% ipython --no-banner

In [1]: import numpy as np

In [2]: np.set_printoptions(precision=4, suppress=True, linewidth=160, floatmode="fixed")

In [3]: A = np.load("arr.npy")

In [4]: A
Out[4]: 
array([[21,  2, -2],
       [ 0,  0,  1],
       [ 1,  1, 39]])

In [5]: x0 = np.array([1, -3, -2])

In [6]: A @ np.ones(3)
Out[6]: array([21.0000,  1.0000, 41.0000])

In [7]: np.einsum("ij,j->i", A, x0)
Out[7]: array([ 19,  -2, -80])

In [8]: np.sign((A @ x0).round(6))
Out[8]: array([ 1, -1, -1])

In [9]: A @ np.eye(3)[0]
Out[9]: array([21.0000,  0.0000,  1.0000])

In [10]: (A * x0).sum(axis=1)
Out[10]: array([ 19,  -2, -80])

In [11]: A @ (2 * x0)
Out[11]: array([  38,   -4, -160])

In [12]: (A @ x0).argmax()
Out[12]: np.int64(0)

In [13]: np.linalg.cond(A) > 100
Out[13]: np.True_

In [14]: print(np.linalg.matrix_rank(A, rtol=0.1))
2

In [15]: def softmax(z):
    ...:     e = np.exp(z - z.max(axis=-1, keepdims=True))
    ...:     return e / e.sum(axis=-1, keepdims=True)
    ...: 

In [16]: np.round(softmax(A[2]), 4) + 0
Out[16]: array([0.0000, 0.0000, 1.0000])

In [17]: np.round(softmax(A[2] + 3), 4) + 0
Out[17]: array([0.0000, 0.0000, 1.0000])

In [18]: att = A @ A.T / np.sqrt(3)

In [19]: softmax(att).round(6).argmax(axis=1)
Out[19]: array([0, 2, 2])

In [20]: np.round(softmax(att), 4) + 0
Out[20]: 
array([[1.0000, 0.0000, 0.0000],
       [0.0000, 0.0000, 1.0000],
       [0.0000, 0.0000, 1.0000]])

In [21]: print(np.round(np.linalg.det(2 * A), 4), round(np.linalg.det(A), 4))
-152.0 -19.0

In [22]: round(float(np.linalg.eigvals(A).sum().real), 4)
Out[22]: 60.0

In [23]: print(round(np.linalg.det(A[::-1]), 4))
19.0

In [24]: round(float(np.linalg.det(A.T)), 4)
Out[24]: -19.0

In [25]: np.linalg.eigvals(A)
Out[25]: array([21.1062, 38.9169, -0.0231])

In [26]: np.einsum("ii->", A)
Out[26]: np.int64(60)

In [27]: np.kron(np.eye(2, dtype=int), A)
Out[27]: 
array([[21,  2, -2,  0,  0,  0],
       [ 0,  0,  1,  0,  0,  0],
       [ 1,  1, 39,  0,  0,  0],
       [ 0,  0,  0, 21,  2, -2],
       [ 0,  0,  0,  0,  0,  1],
       [ 0,  0,  0,  1,  1, 39]])

In [28]: print(np.poly(A))
[  1.0000 -60.0000 820.0000  19.0000]

In [29]: f, g = A[1], A[0]

In [30]: f @ g
Out[30]: np.int64(-2)

In [31]: print(f @ f)
1

In [32]: pr = (f @ g) / (f @ f) * f

In [33]: np.outer(f, g)
Out[33]: 
array([[ 0,  0,  0],
       [ 0,  0,  0],
       [21,  2, -2]])

In [34]: np.linalg.matrix_rank(np.outer(f, g))
Out[34]: np.int64(1)

In [35]: pr
Out[35]: array([-0.0000, -0.0000, -2.0000])

In [36]: cent = np.array([[2, 1, 1], [3, 0, 0], [3, 0, 1]])

In [37]: feats = np.repeat(cent, 13 // 3, axis=0)

In [38]: rng = np.random.default_rng(78)

In [39]: feats = feats + 0.02 * rng.normal(size=feats.shape)

In [40]: feats
Out[40]: 
array([[ 1.9865,  1.0079,  0.9924],
       [ 1.9781,  1.0142,  0.9931],
       [ 2.0009,  1.0145,  1.0506],
       [ 1.9904,  1.0106,  1.0178],
       [ 3.0053,  0.0229,  0.0339],
       [ 3.0202,  0.0100,  0.0282],
       [ 3.0090,  0.0113,  0.0064],
       [ 3.0148,  0.0002,  0.0293],
       [ 3.0011,  0.0220,  1.0026],
       [ 2.9876, -0.0110,  0.9974],
       [ 2.9932,  0.0172,  1.0165],
       [ 2.9834, -0.0060,  1.0031]])

In [41]: other = A / np.sqrt((A ** 2).mean(axis=1, keepdims=True))

In [42]: np.linalg.matrix_rank(other) == np.linalg.matrix_rank(A)
Out[42]: np.True_

In [43]: print(np.linalg.matrix_rank(A - A.mean(axis=1, keepdims=True)))
2
